>>> import numpy as np
>>> np.set_printoptions(suppress=True, linewidth=160)
>>> rd = lambda a: np.round(a, 2) + 0
>>> mat = np.array([[0, 1, 4], [1, 0, 1], [4, 1, 0]])
>>> mat
array([[0, 1, 4],
       [1, 0, 1],
       [4, 1, 0]])
>>> vals, V = np.linalg.eigh(mat)
>>> x0 = np.array([2, 1, -2])
>>> rd(np.linalg.eigvalsh(mat[1:, 1:]))
array([-1.,  1.])
>>> (np.sign(V[:, -1].round(6)) == np.sign(V[0, -1].round(6))).astype(int)
array([1, 1, 1])
>>> rd(V * np.maximum(vals, 0) @ V.T)
array([[2.02, 0.91, 2.02],
       [0.91, 0.41, 0.91],
       [2.02, 0.91, 2.02]])
>>> P = np.triu(np.array([[2, -2, -4], [-4, -5, 0], [-1, -3, 5]]), 1) + np.eye(3)
>>> A2 = P @ mat @ np.linalg.inv(P)
>>> np.trace(A2), np.trace(mat)
(np.float64(0.0), np.int64(0))
>>> P @ mat - mat @ P
array([[-18.,  -4.,  -2.],
       [  0.,   2.,   4.],
       [  0.,   8.,  16.]])
>>> A2
array([[-18., -39., -70.],
       [  1.,   2.,   5.],
       [  4.,   9.,  16.]])
>>> vals, V = np.linalg.eig(mat)
>>> rd(np.sort(np.linalg.eigvals(mat.T)))
array([-4.  , -0.45,  4.45])
>>> [round(float(np.linalg.det(mat[:i, :i])), 2) + 0 for i in range(1, 4)]
[0.0, -1.0, 8.0]
>>> rng = np.random.default_rng(297333)
>>> lab = rng.permutation(3)
>>> A2 = mat[:, lab] * rng.choice([-1, 1], 3)
>>> A2
array([[-1,  0, -4],
       [ 0, -1, -1],
       [-1, -4,  0]])
>>> U, _, Vh = np.linalg.svd(mat.T @ A2)
>>> lab
array([1, 0, 2])
>>> K = np.tril(np.array([[2, 1, 1, 1], [2, 0, 3, 2], [2, 3, 1, 1], [3, 1, 1, 3]]), -1) + np.eye(4, dtype=int)
>>> K
array([[1, 0, 0, 0],
       [2, 1, 0, 0],
       [2, 3, 1, 0],
       [3, 1, 1, 1]])
>>> # triangular: eigenvalues sit on the diagonal
>>> rd(np.sort(np.linalg.eigvals(K)))
array([1., 1., 1., 1.])
>>> x0 = np.array([-1, -1, 0, 4])
>>> y = K @ x0
>>> y
array([-1, -3, -5,  0])
>>> rd(np.linalg.solve(K.T, K[2]))
array([0., 0., 1., 0.])
>>> data = np.load("m.npy")
>>> data
array([[-2, -1,  0],
       [ 1,  2,  3],
       [ 4,  5,  6],
       [ 7,  8,  9]])
>>> # rank 2
>>> x0 = np.array([2, 3, 2])
>>> data @ np.ones(3)
array([-3.,  6., 15., 24.])
>>> data @ np.eye(3)[2]
array([0., 3., 6., 9.])
>>> np.linalg.norm(data @ x0) <= np.linalg.norm(data, 2) * np.linalg.norm(x0) + 1e-9
np.True_
>>> data @ (2 * x0)
array([-14,  28,  70, 112])
>>> U, sv, Vh = np.linalg.svd(data)
>>> V = Vh[:(sv > 1e-8).sum()]
>>> x0 = data[2] + 2 * data[3] + rng.integers(2) * np.eye(3)[1]
>>> x0
array([18., 21., 24.])
>>> np.linalg.matrix_rank(np.vstack([data, x0]))
np.int64(2)
>>> rd(V.T @ V)
array([[ 0.83,  0.33, -0.17],
       [ 0.33,  0.33,  0.33],
       [-0.17,  0.33,  0.83]])
>>> U, sv, Vh = np.linalg.svd(data)
>>> np.argmax(sv[:-1] / (sv[1:] + 1e-6)) + 1
np.int64(2)
>>> rd(sv)
array([16.92,  1.94,  0.  ])
>>> A2 = U[:, :2] @ np.diag(sv[:2]) @ Vh[:2]
>>> np.linalg.matrix_rank(data, rtol=0.05)
np.int64(2)
